>>> import numpy as np
>>> from numpy import linalg as LA
>>> np.set_printoptions(precision=2, suppress=True, linewidth=140)
>>> Y = np.array([[3, 1], [2, 0], [3, 0]])
>>> m1 = np.kron(np.eye(3, dtype=int), Y)
>>> m1
array([[3, 1, 0, 0, 0, 0],
       [2, 0, 0, 0, 0, 0],
       [3, 0, 0, 0, 0, 0],
       [0, 0, 3, 1, 0, 0],
       [0, 0, 2, 0, 0, 0],
       [0, 0, 3, 0, 0, 0],
       [0, 0, 0, 0, 3, 1],
       [0, 0, 0, 0, 2, 0],
       [0, 0, 0, 0, 3, 0]])
>>> th = np.radians(120)
>>> R = np.eye(6)
>>> R[4, 4] = R[1, 1] = np.cos(th)
>>> R[4, 1], R[1, 4] = -np.sin(th), np.sin(th)
>>> R
array([[ 1.  ,  0.  ,  0.  ,  0.  ,  0.  ,  0.  ],
       [ 0.  , -0.5 ,  0.  ,  0.  ,  0.87,  0.  ],
       [ 0.  ,  0.  ,  1.  ,  0.  ,  0.  ,  0.  ],
       [ 0.  ,  0.  ,  0.  ,  1.  ,  0.  ,  0.  ],
       [ 0.  , -0.87,  0.  ,  0.  , -0.5 ,  0.  ],
       [ 0.  ,  0.  ,  0.  ,  0.  ,  0.  ,  1.  ]])
>>> Y = m1 @ R.T
>>> LA.svd(m1, compute_uv=False), LA.svd(Y, compute_uv=False)
(array([4.73, 4.73, 4.73, 0.76, 0.76, 0.76]), array([4.73, 4.73, 4.73, 0.76, 0.76, 0.76]))
>>> np.allclose(m1 @ m1.T, Y @ Y.T)
True
>>> np.round(LA.det(R), 2), np.trace(R)
(np.float64(1.0), np.float64(3.0))
>>> Y
array([[ 3.  , -0.5 ,  0.  ,  0.  , -0.87,  0.  ],
       [ 2.  ,  0.  ,  0.  ,  0.  ,  0.  ,  0.  ],
       [ 3.  ,  0.  ,  0.  ,  0.  ,  0.  ,  0.  ],
       [ 0.  ,  0.  ,  3.  ,  1.  ,  0.  ,  0.  ],
       [ 0.  ,  0.  ,  2.  ,  0.  ,  0.  ,  0.  ],
       [ 0.  ,  0.  ,  3.  ,  0.  ,  0.  ,  0.  ],
       [ 0.  ,  2.6 ,  0.  ,  0.  , -1.5 ,  1.  ],
       [ 0.  ,  1.73,  0.  ,  0.  , -1.  ,  0.  ],
       [ 0.  ,  2.6 ,  0.  ,  0.  , -1.5 ,  0.  ]])
>>> np.abs(Y - m1).max(axis=0)
array([0. , 2.6, 0. , 0. , 4.5, 0. ])
>>> O, V = LA.qr(Y[:, :4])[0], LA.qr(Y[:, 4:])[0]
>>> sigma = LA.svd(O.T @ V, compute_uv=False)
>>> sigma
array([0.94, 0.19])
>>> round(LA.norm(O @ O.T - V @ V.T, 2), 2)
np.float64(1.0)
>>> rng = np.random.default_rng(37)
>>> Y = m1 + rng.integers(-2, 3, (9, 3)) @ rng.integers(-2, 3, (3, 6))
>>> Y
array([[ 5, -3, -1, -6,  3, -2],
       [ 3,  4,  0,  6, -2,  3],
       [-1,  2,  3,  6, -7,  0],
       [ 0, -3,  4, -1, -2, -2],
       [-5,  1,  6,  6, -9, -1],
       [ 8,  2, -1,  0,  6,  4],
       [ 0,  0, -2, -4,  9,  1],
       [-6,  0,  3,  2, -3, -2],
       [-3,  3,  1,  4,  1,  1]])
>>> np.round(LA.svd(Y - m1, compute_uv=False), 2) + 0
array([23.33, 12.96,  5.48,  0.  ,  0.  ,  0.  ])
>>> J = np.array([[1.0, 0.0, 0.0, 0.0, 0.0, 0.0, 0.0],
...     [0.0, 0.0, 0.0, -1.0, 0.0, 0.0, 0.0],
...     [0.0, 0.0, 1.0, 0.0, 0.0, 0.0, 0.0],
...     [0.0, 1.0, 0.0, 0.0, 0.0, 0.0, 0.0],
...     [0.0, 0.0, 0.0, 0.0, 1.0, 0.0, 0.0],
...     [0.0, 0.0, 0.0, 0.0, 0.0, 1.0, 0.0],
...     [0.0, 0.0, 0.0, 0.0, 0.0, 0.0, 1.0]])
>>> Y = J + rng.integers(-2, 3, (7, 1)) @ rng.integers(-2, 3, (1, 7))
>>> Y
array([[ 0.,  1.,  1.,  2.,  1., -2.,  1.],
       [-1.,  1.,  1.,  1.,  1., -2.,  1.],
       [ 2., -2., -1., -4., -2.,  4., -2.],
       [ 1.,  0., -1., -2., -1.,  2., -1.],
       [ 1., -1., -1., -2.,  0.,  2., -1.],
       [ 0.,  0.,  0.,  0.,  0.,  1.,  0.],
       [-2.,  2.,  2.,  4.,  2., -4.,  3.]])
>>> np.abs(Y - J).sum(axis=1)
array([ 9.,  9., 18.,  9.,  9.,  0., 18.])
>>> LA.matrix_rank(Y - J, tol=1e-8)
np.int64(1)
>>> W0 = np.array([[-1.9, 0.7, -0.2, -0.4, -0.5, -0.4, 0.2, 2.0],
...     [-0.9, 0.5, 0.3, 0.0, -0.2, 0.0, -0.3, 1.2],
...     [-0.7, -0.5, 0.1, 0.6, 1.3, -0.4, -1.4, -1.1],
...     [-0.1, 1.1, -0.5, 1.0, -0.4, 0.6, 0.1, -0.4]])
>>> W0[3] = W0[1] + 0.02 * rng.normal(size=8)
>>> W0.round(2) + 0
array([[-1.9 ,  0.7 , -0.2 , -0.4 , -0.5 , -0.4 ,  0.2 ,  2.  ],
       [-0.9 ,  0.5 ,  0.3 ,  0.  , -0.2 ,  0.  , -0.3 ,  1.2 ],
       [-0.7 , -0.5 ,  0.1 ,  0.6 ,  1.3 , -0.4 , -1.4 , -1.1 ],
       [-0.9 ,  0.5 ,  0.3 , -0.02, -0.21,  0.  , -0.28,  1.2 ]])
>>> U, sigma, vt = LA.svd(W0, full_matrices=False)
>>> np.allclose(U * sigma @ vt, W0)
True
>>> U.shape, sigma.shape, vt.shape
((4, 4), (4,), (4, 8))
>>> (sigma > 1e-8).sum()
np.int64(4)
>>> Y = W0 + rng.integers(-2, 3, (4, 3)) @ rng.integers(-2, 3, (3, 8))
>>> Y
array([[-5.9 , -7.3 , -4.2 ,  5.6 , -4.5 ,  3.6 ,  0.2 ,  4.  ],
       [-5.9 ,  0.5 ,  4.3 , -2.  , -2.2 ,  0.  , -2.3 ,  4.2 ],
       [-0.7 ,  1.5 ,  0.1 , -0.4 ,  7.3 ,  1.6 ,  0.6 , -0.1 ],
       [-2.9 ,  3.5 ,  1.3 , -2.02,  9.79,  4.  ,  2.72,  4.2 ]])
>>> np.round(LA.svd(Y - W0, compute_uv=False), 2) + 0
array([15.74, 11.  ,  7.95,  0.  ])
>>> LA.matrix_rank(Y - W0, tol=1e-8)
np.int64(3)
>>> round(float(LA.det(J)), 2)
1.0
>>> J @ J
array([[ 1.,  0.,  0.,  0.,  0.,  0.,  0.],
       [ 0., -1.,  0.,  0.,  0.,  0.,  0.],
       [ 0.,  0.,  1.,  0.,  0.,  0.,  0.],
       [ 0.,  0.,  0., -1.,  0.,  0.,  0.],
       [ 0.,  0.,  0.,  0.,  1.,  0.,  0.],
       [ 0.,  0.,  0.,  0.,  0.,  1.,  0.],
       [ 0.,  0.,  0.,  0.,  0.,  0.,  1.]])
>>> (J != 0).astype(int)
array([[1, 0, 0, 0, 0, 0, 0],
       [0, 0, 0, 1, 0, 0, 0],
       [0, 0, 1, 0, 0, 0, 0],
       [0, 1, 0, 0, 0, 0, 0],
       [0, 0, 0, 0, 1, 0, 0],
       [0, 0, 0, 0, 0, 1, 0],
       [0, 0, 0, 0, 0, 0, 1]])
>>> np.round(LA.norm(W0, 2) / LA.norm(W0), 2)
np.float64(0.84)
>>> C = np.array([[3, 2, 1, 1, 2, 2, 0, 3, -1],
...     [-2, -3, 1, 3, -2, 2, 3, 3, -2],
...     [2, 2, 0, 3, -3, -1, -1, -1, 0],
...     [1, 0, -3, 1, -3, 0, 0, 1, 0],
...     [2, 0, -2, 1, 2, 2, 3, 1, 0],
...     [3, 1, 2, 3, -2, 1, 3, 2, 2],
...     [2, 3, 0, -2, -2, 0, 2, 2, 1],
...     [-2, 0, 1, 0, -2, 1, 2, -3, 0],
...     [0, -3, 1, -1, 1, 2, -1, 1, -2]])
>>> arr = (rng.random((20, 9)) < 0.25) @ C
>>> arr
array([[ 1,  0, -3,  1, -3,  0,  0,  1,  0],
       [ 4, -2, -2,  8, -5,  5,  9,  7,  0],
       [ 2,  0, -2,  1,  2,  2,  3,  1,  0],
       [ 5,  4,  1,  4, -1,  1, -1,  2, -1],
       [ 1,  1,  3,  3, -4,  2,  5, -1,  2],
       [ 4,  2, -2,  4, -1,  1,  2,  0,  0],
       [ 5,  2, -3,  2, -7,  4,  5,  1, -1],
       [ 6,  0,  5,  4, -3,  7,  7, 11, -2],
       [ 2,  0,  1, -3, -1,  2,  1,  3, -1],
       [-1, -5,  5,  5, -5,  6,  7,  3, -2],
       [ 0,  0,  0,  0,  0,  0,  0,  0,  0],
       [ 2,  0, -2,  1,  2,  2,  3,  1,  0],
       [ 2,  2,  2,  0, -6,  2,  2, -1, -1],
       [ 1,  0, -3,  1, -3,  0,  0,  1,  0],
       [ 7,  1,  1,  1, -1,  5,  7,  6,  1],
       [ 0, -3,  1, -1,  1,  2, -1,  1, -2],
       [ 2,  3,  0, -2, -2,  0,  2,  2,  1],
       [ 2,  0, -2,  1,  2,  2,  3,  1,  0],
       [ 5,  5,  1, -1,  0,  2,  2,  5,  0],
       [-2, -3,  1,  3, -2,  2,  3,  3, -2]])
>>> # rows 2 and 11 are equal
>>> O, V = LA.qr(arr[:, :7])[0], LA.qr(arr[:, 7:])[0]
>>> sigma = LA.svd(O.T @ V, compute_uv=False)
>>> round(LA.norm(O @ O.T - V @ V.T, 2), 2)
np.float64(1.0)
>>> np.degrees(np.arccos(sigma.clip(0, 1)))
array([20.28, 27.24])
>>> E = np.loadtxt("block4.csv", delimiter=",")
>>> E
array([[ 1.,  1., -1., -1.,  0.,  0., -1.],
       [ 1.,  3., -1., -3., -1.,  0., -3.],
       [ 0.,  4., -3., -4.,  1.,  1., -2.],
       [ 2.,  4., -3., -6.,  1.,  2.,  0.],
       [ 2.,  5., -5., -7., -1.,  0.,  2.],
       [ 4.,  7., -3., -8., -2.,  1.,  2.],
       [ 5.,  8., -2., -8., -4.,  3.,  2.],
       [ 6.,  9., -3., -6., -5.,  3.,  0.],
       [ 8.,  8., -3., -4., -5.,  5., -1.],
       [ 7.,  9., -4., -2., -6.,  6., -1.],
       [ 6.,  7., -4., -2., -6.,  5., -2.]])
>>> P = E @ LA.solve(E.T @ E, E.T)
>>> np.diag(P)
array([0.23, 0.73, 0.71, 0.72, 0.84, 0.42, 0.78, 0.42, 0.69, 0.69, 0.76])
>>> th = np.radians(36)
>>> R = np.eye(7)
>>> R[3, 3] = R[1, 1] = np.cos(th)
>>> R[3, 1], R[1, 3] = -np.sin(th), np.sin(th)
>>> R
array([[ 1.  ,  0.  ,  0.  ,  0.  ,  0.  ,  0.  ,  0.  ],
       [ 0.  ,  0.81,  0.  ,  0.59,  0.  ,  0.  ,  0.  ],
       [ 0.  ,  0.  ,  1.  ,  0.  ,  0.  ,  0.  ,  0.  ],
       [ 0.  , -0.59,  0.  ,  0.81,  0.  ,  0.  ,  0.  ],
       [ 0.  ,  0.  ,  0.  ,  0.  ,  1.  ,  0.  ,  0.  ],
       [ 0.  ,  0.  ,  0.  ,  0.  ,  0.  ,  1.  ,  0.  ],
       [ 0.  ,  0.  ,  0.  ,  0.  ,  0.  ,  0.  ,  1.  ]])
>>> Y = E @ R.T
>>> np.allclose(LA.norm(E, axis=1), LA.norm(Y, axis=1))
True
>>> round(LA.det(R), 2), round(float(np.trace(R)), 2)
(np.float64(1.0), 6.62)
>>> LA.norm(R, axis=1).argmax()
np.int64(0)
>>> round(float(LA.norm(R, 2)), 2)
1.0
>>> round(LA.norm(R) ** 2 / LA.norm(R, 2) ** 2, 2)
np.float64(7.0)
>>> round(float(LA.norm(R, 1)), 2), np.round(LA.norm(R, np.inf), 2)
(1.4, np.float64(1.4))
>>> round(float(LA.norm(R[2] - R[3])), 2)
1.41
>>> round(float(LA.norm(E[9] - E[3])), 2)
11.53
>>> np.round(LA.norm(E, 1), 2), round(LA.norm(E, np.inf), 2)
(np.float64(65.0), np.float64(35.0))
>>> LA.norm(E, axis=1)
array([ 2.24,  5.48,  6.86,  8.37, 10.39, 12.12, 13.64, 14.  , 14.28, 14.93, 13.04])
>>> round(LA.norm(E, 2), 2)
np.float64(34.61)
>>> E[9] @ E[3]
np.float64(80.0)
>>> A = np.loadtxt("dump.csv", delimiter=",")
>>> A
array([[ 1.,  0., -1., -2.],
       [-2.,  2., -3., -3.],
       [-4., -1., -1., -2.],
       [-7.,  0., -4.,  1.],
       [-8., -1., -1.,  0.],
       [-5., -2.,  2.,  2.],
       [-6.,  0.,  5.,  5.],
       [-4., -1.,  4.,  5.],
       [-5.,  1.,  6.,  6.],
       [-2.,  1.,  9.,  6.],
       [-5.,  0.,  6.,  4.],
       [-7., -1.,  9.,  6.],
       [-5., -1., 10.,  8.],
       [-4., -2.,  8., 10.],
       [-2., -3.,  9., 13.],
       [-2., -1., 11., 11.],
       [-2.,  1.,  8.,  9.],
       [-2.,  4.,  5., 11.],
       [ 1.,  6.,  6.,  8.],
       [ 1.,  6.,  8., 11.],
       [ 2.,  4.,  6.,  8.]])
>>> D = LA.norm(A[:, None] - A[None], axis=-1)
>>> D.mean(axis=1).argmax()
np.int64(1)
>>> D[:5, :5]
array([[0.  , 4.24, 5.1 , 9.06, 9.27],
       [4.24, 0.  , 4.24, 6.78, 7.62],
       [5.1 , 4.24, 0.  , 5.29, 4.47],
       [9.06, 6.78, 5.29, 0.  , 3.46],
       [9.27, 7.62, 4.47, 3.46, 0.  ]])
>>> (D + 1e9 * np.eye(21)).round(6).argmin(axis=1)
array([ 1,  0,  1,  4,  3,  7, 10,  6,  6, 16,  6, 12, 11, 12, 15, 14,  9, 16, 20, 18, 18])
>>> cen = A - A.mean(axis=0)
>>> U, sigma, vt = LA.svd(cen, full_matrices=False)
>>> np.abs(vt[0]).argmax()
np.int64(3)
>>> np.round(cen.mean(axis=0), 2) + 0
array([0., 0., 0., 0.])
>>> (np.sign(U[:, 0]) == np.sign(U[0, 0])).astype(int)
array([1, 1, 1, 1, 1, 1, 1, 1, 0, 0, 1, 0, 0, 0, 0, 0, 0, 0, 0, 0, 0])
>>> np.round((sigma ** 2).sum() ** 2 / (sigma ** 4).sum(), 2)
np.float64(1.82)
